% ipython --no-banner

In [1]: import numpy as np

In [2]: from numpy import linalg as LA

In [3]: np.set_printoptions(precision=2, suppress=True, linewidth=200)

In [4]: m1 = np.array([[5, -3, 0, 0], [-2, -5, 0, 0], [0, 0, 5, -3], [0, 0, -2, -5]])

In [5]: # 2 groups of indices that never mix

In [6]: def softmax(z):
   ...:     e = np.exp(z - z.max(axis=-1, keepdims=True))
   ...:     return e / e.sum(axis=-1, keepdims=True)
   ...: 

In [7]: print(np.round(softmax(10 * m1[3]), 2) + 0)
[0.5 0.5 0.  0. ]

In [8]: att = m1 @ m1.T / np.sqrt(4)

In [9]: print(np.round(softmax(att), 2) + 0)
[[1. 0. 0. 0.]
 [0. 1. 0. 0.]
 [0. 0. 1. 0.]
 [0. 0. 0. 1.]]

In [10]: print(np.round(softmax(att + np.triu(np.full(att.shape, -np.inf), 1)), 2) + 0)
[[1. 0. 0. 0.]
 [0. 1. 0. 0.]
 [0. 0. 1. 0.]
 [0. 0. 0. 1.]]

In [11]: print(np.kron(np.eye(2, dtype=int), m1))
[[ 5 -3  0  0  0  0  0  0]
 [-2 -5  0  0  0  0  0  0]
 [ 0  0  5 -3  0  0  0  0]
 [ 0  0 -2 -5  0  0  0  0]
 [ 0  0  0  0  5 -3  0  0]
 [ 0  0  0  0 -2 -5  0  0]
 [ 0  0  0  0  0  0  5 -3]
 [ 0  0  0  0  0  0 -2 -5]]

In [12]: print(round(float(LA.det(2 * m1)), 2), np.round(LA.det(m1), 2))
15376.0 961.0

In [13]: print(np.round(LA.det(m1.T), 2))
961.0

In [14]: rng = np.random.default_rng(538)

In [15]: A2 = m1 + rng.integers(-2, 3, (4, 2)) @ rng.integers(-2, 3, (2, 4))

In [16]: print(A2)
[[ 1 -1  0 -2]
 [-4 -1 -4  0]
 [ 2  2  1 -1]
 [-4 -1  2 -8]]

In [17]: print(np.round(LA.svd(A2 - m1, compute_uv=False), 2) + 0)
[9.03 6.96 0.   0.  ]

In [18]: A2 = np.inv(m1)
AttributeError: module 'numpy' has no attribute 'inv'


In [19]: A2 = LA.inv(m1)

In [20]: print(LA.inv(A2))
[[ 5. -3.  0.  0.]
 [-2. -5. -0. -0.]
 [ 0.  0.  5. -3.]
 [-0. -0. -2. -5.]]

In [21]: print(np.round(m1 @ A2, 2) + 0)
[[1. 0. 0. 0.]
 [0. 1. 0. 0.]
 [0. 0. 1. 0.]
 [0. 0. 0. 1.]]

In [22]: print(round(LA.cond(m1), 2))
1.2

In [23]: print(np.round(LA.det(m1) * LA.det(A2), 2))
1.0

In [24]: print((np.abs(A2) > 1e-9).astype(int))
[[1 1 0 0]
 [1 1 0 0]
 [0 0 1 1]
 [0 0 1 1]]

In [25]: X = np.array([[0.7, 1.1, 0.6, 1.1],
    ...:     [-0.2, 0.2, -0.3, -0.5],
    ...:     [-0.6, -0.1, -1.3, -0.6],
    ...:     [0.1, 2.0, 0.8, -1.1],
    ...:     [-1.6, 0.2, 1.2, 0.8]])

In [26]: X[1] = X[2] + 0.02 * rng.normal(size=4)

In [27]: print(X)
[[ 0.7   1.1   0.6   1.1 ]
 [-0.59 -0.08 -1.26 -0.63]
 [-0.6  -0.1  -1.3  -0.6 ]
 [ 0.1   2.    0.8  -1.1 ]
 [-1.6   0.2   1.2   0.8 ]]

In [28]: print(X.reshape(2, -1))
[[ 0.7   1.1   0.6   1.1  -0.59 -0.08 -1.26 -0.63 -0.6  -0.1 ]
 [-1.3  -0.6   0.1   2.    0.8  -1.1  -1.6   0.2   1.2   0.8 ]]

In [29]: blk = X.reshape(5, 2, -1)

In [30]: print(np.einsum("ihd,ihd->ih", blk, blk))
[[1.7  1.57]
 [0.35 1.99]
 [0.37 2.05]
 [4.01 1.85]
 [2.6  2.08]]

In [31]: feats = np.loadtxt("x.csv", delimiter=",")

In [32]: print(feats)
[[ 3.  2.  2.  0.]
 [-1. -3.  0.  3.]
 [ 1. -2.  1.  2.]
 [-2. -1.  0. -1.]]

In [33]: q = feats.astype(float).copy()

In [34]: for j in range(4):
    ...:     q[:, j] -= q[:, :j] @ (q[:, :j].T @ q[:, j])
    ...:     q[:, j] /= LA.norm(q[:, j])
    ...: 

In [35]: print(np.round(q.T @ feats, 2) + 0)
[[ 3.87  2.32  1.81  0.26]
 [ 0.    3.55 -0.62 -3.55]
 [ 0.    0.    1.16 -0.57]
 [ 0.    0.    0.    1.  ]]

In [36]: print(np.round(q.T @ q, 2) + 0)
[[1. 0. 0. 0.]
 [0. 1. 0. 0.]
 [0. 0. 1. 0.]
 [0. 0. 0. 1.]]

In [37]: print(q)
[[ 0.77  0.06  0.55  0.31]
 [-0.26 -0.68  0.04  0.69]
 [ 0.26 -0.73  0.07 -0.63]
 [-0.52  0.06  0.83 -0.19]]
